$ python3 -q
>>> import numpy as np
>>> from numpy import linalg as LA
>>> np.set_printoptions(precision=3, suppress=True, linewidth=120)
>>> def rnd(a):
...     return np.round(a, 3) + 0
... 
>>> Y = np.array([[-1.1], [0.8], [-0.6], [0.4]])
>>> Z = np.array([[0.7, 2.1, 1.5, -1.4]])
>>> feats = Y @ Z
>>> print(rnd(feats))
[[-0.77 -2.31 -1.65  1.54]
 [ 0.56  1.68  1.2  -1.12]
 [-0.42 -1.26 -0.9   0.84]
 [ 0.28  0.84  0.6  -0.56]]
>>> print([round(float(x), 3) for x in LA.svd(feats, compute_uv=False)[:3]])
[4.647, 0.0, 0.0]
>>> print(LA.matrix_rank(feats, rtol=0.1))
1
>>> print(np.argsort(-LA.norm(feats, axis=0).round(6), kind="stable")[:3])
[1 2 3]
>>> print(rnd(LA.norm(feats, 2) / LA.norm(feats)))
1.0
>>> rank = LA.matrix_rank(feats)
>>> print(rank)
1
>>> ns = LA.svd(feats)[2][rank:].T
>>> print(rnd(feats @ ns))
[[0. 0. 0.]
 [0. 0. 0.]
 [0. 0. 0.]
 [0. 0. 0.]]
>>> print(np.allclose(feats @ ns, 0))
True
>>> Y = np.array([[0, -4, 4], [2, 3, -5], [0, -6, -9]])
>>> X = Y.T @ Y
>>> print(X)
[[  4   6 -10]
 [  6  61  23]
 [-10  23 122]]
>>> rng = np.random.default_rng(26)
>>> labels = rng.permutation(3)
>>> print(labels)
[2 1 0]
>>> Y = X[labels][:, labels]
>>> print(rnd(LA.det(Y)), rnd(LA.det(X[labels])))
14400.0 -14400.0
>>> print(Y)
[[122  23 -10]
 [ 23  61   6]
 [-10   6   4]]
>>> print(rnd(np.sort(np.abs(LA.eigvals(Y)))))
[  2.018  54.823 130.159]
>>> data = np.load("test7.npy")
>>> print(data)
[[ 0. -3.  2.]
 [-1. -2. -1.]
 [ 0.  0.  0.]]
>>> # rank 2
>>> left, sig, vt = LA.svd(data)
>>> print(rnd(sig))
[3.849 2.046 0.   ]
>>> Y = left[:, :2] @ np.diag(sig[:2]) @ vt[:2]
>>> print(rnd(Y))
[[ 0. -3.  2.]
 [-1. -2. -1.]
 [ 0.  0.  0.]]
>>> print(rnd(LA.norm(data - Y) / LA.norm(data)))
0.0
>>> print(LA.matrix_rank(data, rtol=0.05))
2
>>> print(rnd(LA.norm(data - Y, 2)), sig[2])
0.0 0.0
>>> E = np.load("mat.npy")
>>> print(E)
[[-2  0 -4]
 [ 1  0  2]
 [ 2  0  4]
 [-1  0 -2]]
>>> def softmax(z):
...     e = np.exp(z - z.max(axis=-1, keepdims=True))
...     return e / e.sum(axis=-1, keepdims=True)
... 
>>> print(rnd(softmax(E[2] + 2)))
[0.117 0.016 0.867]
>>> print(rnd(softmax(10 * E[2])))
[0. 0. 1.]
>>> print(rnd(softmax(E).sum(axis=1)))
[1. 1. 1. 1.]
>>> print(rnd(softmax(E[2])))
[0.117 0.016 0.867]
>>> S = E @ E.T / np.sqrt(3)
>>> print(rnd(softmax(S)[2] @ E))
[1.997 0.    3.994]
>>> print(softmax(S).round(6).argmax(axis=1))
[0 2 2 0]
>>> print(rnd(softmax(S)))
[[0.997 0.    0.    0.003]
 [0.    0.053 0.947 0.   ]
 [0.    0.003 0.997 0.   ]
 [0.947 0.    0.    0.053]]
